$ python -q
>>> import numpy as np
>>> from numpy import linalg as LA
>>> np.set_printoptions(suppress=True, linewidth=200)
>>> F = np.array([[1, -6, 7, 5, 8, -4, 4, 4, -4, 6, 4],
...     [6, -6, -3, 0, 3, -9, -6, -6, 6, 6, 9],
...     [0, -4, 6, 4, 6, -2, 4, 4, -4, 4, 2],
...     [3, -6, 3, 3, 6, -6, 0, 0, 0, 6, 6],
...     [-1, -4, 8, 5, 7, -1, 6, 6, -6, 4, 1]])
>>> # columns 6 and 7 are equal
>>> U, s, Vh = LA.svd(F)
>>> np.argmax(s[:-1] / (s[1:] + 1e-6)) + 1
np.int64(2)
>>> s.round(2) + 0
array([29.61, 21.78,  0.  ,  0.  ,  0.  ])
>>> B = U[:, :2] @ np.diag(s[:2]) @ Vh[:2]
>>> round(float(LA.norm(F - B, 2)), 2), np.round(s[2], 2)
(0.0, np.float64(0.0))
>>> print(LA.matrix_rank(B))
2
>>> J = np.vander(np.arange(4) - 2, 4, increasing=True)
>>> J
array([[ 1, -2,  4, -8],
       [ 1, -1,  1, -1],
       [ 1,  0,  0,  0],
       [ 1,  1,  1,  1]])
>>> np.unravel_index(np.abs(J).argmax(), J.shape)
(np.int64(0), np.int64(3))
>>> LA.matrix_rank(J)
np.int64(4)
>>> np.round(LA.svd(J, compute_uv=False), 2)
array([9.38, 2.11, 1.12, 0.54])
>>> np.count_nonzero(J)
np.int64(13)
>>> f, v = J[2], J[3]
>>> f @ f
np.int64(1)
>>> f @ v
np.int64(1)
>>> pr = (f @ v) / (f @ f) * f
>>> LA.matrix_rank(np.outer(f, v))
np.int64(1)
>>> (v - pr) @ f
np.float64(0.0)
>>> print(round(LA.norm(f + v) ** 2 + LA.norm(f - v) ** 2, 2))
10.0
>>> print(np.outer(f, v))
[[1 1 1 1]
 [0 0 0 0]
 [0 0 0 0]
 [0 0 0 0]]
>>> v - pr
array([0., 1., 1., 1.])
>>> print(pr)
[1. 0. 0. 0.]
>>> x0 = np.array([3, 0, -1, 3])
>>> LA.norm(J @ x0) <= LA.norm(J, 2) * LA.norm(x0) + 1e-9
np.True_
>>> J @ x0
array([-25,  -1,   3,   5])
>>> (J * x0).sum(axis=1)
array([-25,  -1,   3,   5])
>>> np.sign((J @ x0).round(6))
array([-1, -1,  1,  1])
>>> J * x0
array([[  3,   0,  -4, -24],
       [  3,   0,  -1,  -3],
       [  3,   0,   0,   0],
       [  3,   0,  -1,   3]])
>>> np.einsum("ij,j->i", J, x0)
array([-25,  -1,   3,   5])
>>> B = J / np.sqrt((J ** 2).mean(axis=1, keepdims=True))
>>> B[3]
array([1., 1., 1., 1.])
>>> print(np.round(LA.norm(B, axis=1), 2))
[2. 2. 2. 2.]
>>> E = np.array([[4.0, 18.0, 18.0, -9.0],
...     [-2.0, -16.0, -18.0, 2.0],
...     [2.0, 11.0, 13.0, -2.0],
...     [0.0, 0.0, 0.0, -5.0]])
>>> round(LA.det(E[::-1]), 2)
np.float64(200.0)
>>> np.round(LA.det(E.T), 2)
np.float64(200.0)
>>> np.round(LA.eigvals(E), 2)
array([ 4.,  2., -5., -5.])
